>>> import numpy as np
>>> np.set_printoptions(suppress=True, linewidth=120)
>>> M = np.load("x.npy")
>>> print(M)
[[4. 0. 0. 0.]
 [0. 4. 3. 3.]
 [0. 3. 4. 3.]
 [0. 3. 3. 4.]]
>>> # symmetric, so the eigenvalues are real
>>> print(round(float(np.linalg.det(M[::-1])), 2))
40.0
>>> print(np.einsum("ii->", M))
16.0
>>> print(round(np.linalg.det(2 * M), 2), np.round(np.linalg.det(M), 2))
640.0 40.0
>>> x = np.ones(4)
>>> for _ in range(4):
...     x = M @ x
...     x /= np.linalg.norm(x)
...     print(round(x @ M @ x, 2))
... 
9.7
9.95
9.99
10.0
>>> print(round(np.linalg.eigvalsh(M)[-1], 2))
10.0
>>> print(x.round(2))
[0.01 0.58 0.58 0.58]
>>> print((M + M.T) / 2)
[[4. 0. 0. 0.]
 [0. 4. 3. 3.]
 [0. 3. 4. 3.]
 [0. 3. 3. 4.]]
>>> print(np.round(np.linalg.det(M), 2))
40.0
>>> print(np.allclose(M @ M.T, M.T @ M))
True
>>> print(np.allclose(M, M.T))
True
>>> L = np.linalg.cholesky(M)
>>> print(np.linalg.eigvalsh(M).min() > 0)
True
>>> print(M / np.sqrt(np.outer(np.diag(M), np.diag(M))))
[[1.   0.   0.   0.  ]
 [0.   1.   0.75 0.75]
 [0.   0.75 1.   0.75]
 [0.   0.75 0.75 1.  ]]
>>> print(round(np.prod(np.diag(L)) ** 2, 2), round(np.linalg.det(M), 2))
40.0 40.0
>>> mat = np.array([[1, 0, 0, 0, 0, 0],
...     [-3, 1, 0, 0, 0, 0],
...     [3, -2, 1, 0, 0, 0],
...     [0, 1, 0, 1, 0, 0],
...     [0, -2, -3, 3, 1, 0],
...     [0, -3, -1, 1, -2, 1]])
>>> print(mat)
[[ 1  0  0  0  0  0]
 [-3  1  0  0  0  0]
 [ 3 -2  1  0  0  0]
 [ 0  1  0  1  0  0]
 [ 0 -2 -3  3  1  0]
 [ 0 -3 -1  1 -2  1]]
>>> print(np.prod(np.diag(mat)), np.round(np.linalg.det(mat), 2))
1 1.0
>>> print(np.round(np.sort(np.linalg.eigvals(mat)), 2))
[1. 1. 1. 1. 1. 1.]
>>> print(mat @ mat)
[[ 1  0  0  0  0  0]
 [-6  1  0  0  0  0]
 [12 -4  1  0  0  0]
 [-3  2  0  1  0  0]
 [-3  5 -6  6  1  0]
 [ 6  1  4 -4 -4  1]]
>>> other = np.linalg.inv(mat)
>>> print(round(np.linalg.det(mat) * np.linalg.det(other), 2))
1.0
>>> print(round(float(np.linalg.slogdet(mat)[0]), 2))
1.0
>>> print((np.abs(other) > 1e-9).astype(int))
[[1 0 0 0 0 0]
 [1 1 0 0 0 0]
 [1 1 1 0 0 0]
 [1 1 0 1 0 0]
 [1 1 1 1 1 0]
 [1 1 1 1 1 1]]
>>> print(other.round(2) + 0)
[[ 1.  0.  0.  0.  0.  0.]
 [ 3.  1.  0.  0.  0.  0.]
 [ 3.  2.  1.  0.  0.  0.]
 [-3. -1.  0.  1.  0.  0.]
 [24. 11.  3. -3.  1.  0.]
 [63. 28.  7. -7.  2.  1.]]
>>> K = np.load("block1.npy")
>>> print(K)
[[-2.97  0.92  5.28 -0.11 -1.36 -3.54  0.07  3.04  1.78]
 [ 3.18  1.14 -5.14 -0.18 -3.69  9.28  0.26 10.35  1.12]
 [-3.67 -0.68 -0.06 -1.4   1.09 -0.55 -0.39  7.85  0.36]
 [ 2.16  0.99  2.02 -0.94 -0.85 -0.77  0.33 -2.76  0.37]
 [ 1.67  0.65 -0.93  1.09  3.66 -3.51 -0.8  -5.99  1.25]
 [-1.91  2.68 -1.1   2.01 -2.22  1.79 -2.52  0.55 -1.46]
 [-3.59 -2.44  1.31 -5.12  3.2  -1.34  2.55  2.81  1.78]
 [-2.46  1.67 -2.57  3.1  -3.61 -3.13 -4.6  -8.55 -2.85]
 [-0.31 -1.03 -0.04 -0.82  4.98  0.66 -1.97 -2.18  3.02]]
>>> other = np.linalg.inv(K)
>>> print(np.round(np.linalg.slogdet(K)[0], 2))
1.0
>>> print(round(float(np.linalg.cond(K)), 2))
17.37
